In [1]: import numpy as np

In [2]: from numpy import linalg as LA

In [3]: np.set_printoptions(suppress=True, linewidth=140)

In [4]: rnd = lambda a: np.round(a, 4) + 0

In [5]: A = np.array([[0, 2, 0, 2], [1, 0, 2, 2], [0, 0, 0, 1], [2, 1, 0, 0]])

In [6]: rnd(LA.eigvals(A).sum().real)
Out[6]: np.float64(0.0)

In [7]: rnd(np.poly(A))
Out[7]: array([  1.,   0.,  -8., -12.,  -8.])

In [8]: rnd(LA.det(A[::-1]))
Out[8]: np.float64(-8.0)

In [9]: other = LA.inv(A)

In [10]: np.allclose(other, A.T)
Out[10]: False

In [11]: rnd(LA.slogdet(A)[0])
Out[11]: np.float64(-1.0)

In [12]: other
Out[12]: 
array([[-0.25 ,  0.   ,  0.5  ,  0.5  ],
       [ 0.5  ,  0.   , -1.   ,  0.   ],
       [ 0.125,  0.5  , -1.25 , -0.25 ],
       [ 0.   ,  0.   ,  1.   ,  0.   ]])

In [13]: rnd(LA.det(A) * LA.det(other))
Out[13]: np.float64(1.0)

In [14]: other = np.array([[3, 3, 1], [0, 1, 3], [3, 0, 0], [1, 3, 3]])

In [15]: other.T @ A.T
Out[15]: 
array([[ 2, 11,  1,  6],
       [ 8,  9,  3,  7],
       [12,  7,  3,  5]])

In [16]: np.einsum("ij,ij->i", A, A)
Out[16]: array([8, 9, 1, 5])

In [17]: LA.matrix_rank(np.vstack([A, other.T]))
Out[17]: np.int64(4)

In [18]: A @ other
Out[18]: 
array([[ 2,  8, 12],
       [11,  9,  7],
       [ 1,  3,  3],
       [ 6,  7,  5]])

In [19]: O, vecs = LA.qr(A[:, :3])[0], LA.qr(A[:, 3:])[0]

In [20]: sigma = LA.svd(O.T @ vecs, compute_uv=False)

In [21]: (sigma > 0.9).sum()
Out[21]: np.int64(1)

In [22]: rnd(LA.norm(O @ O.T - vecs @ vecs.T, 2))
Out[22]: np.float64(1.0)

In [23]: rnd(np.degrees(np.arccos(sigma.clip(0, 1))))
Out[23]: array([19.4712])

In [24]: m1 = np.loadtxt("a.csv", delimiter=",")

In [25]: m1
Out[25]: 
array([[ 1.,  5., -1.],
       [ 0.,  4.,  3.],
       [ 1., 25., 14.]])

In [26]: # looks like rank 2

In [27]: C2 = m1.T @ m1

In [28]: LA.matrix_rank(C2)
Out[28]: np.int64(2)

In [29]: C2
Out[29]: 
array([[  2.,  30.,  13.],
       [ 30., 666., 357.],
       [ 13., 357., 206.]])

In [30]: np.diag(C2)
Out[30]: array([  2., 666., 206.])

In [31]: rnd(LA.eigvalsh(C2)[::-1])
Out[31]: array([861.9082,  12.0918,   0.    ])

In [32]: np.trace(C2), (m1 ** 2).sum()
Out[32]: (np.float64(874.0), np.float64(874.0))
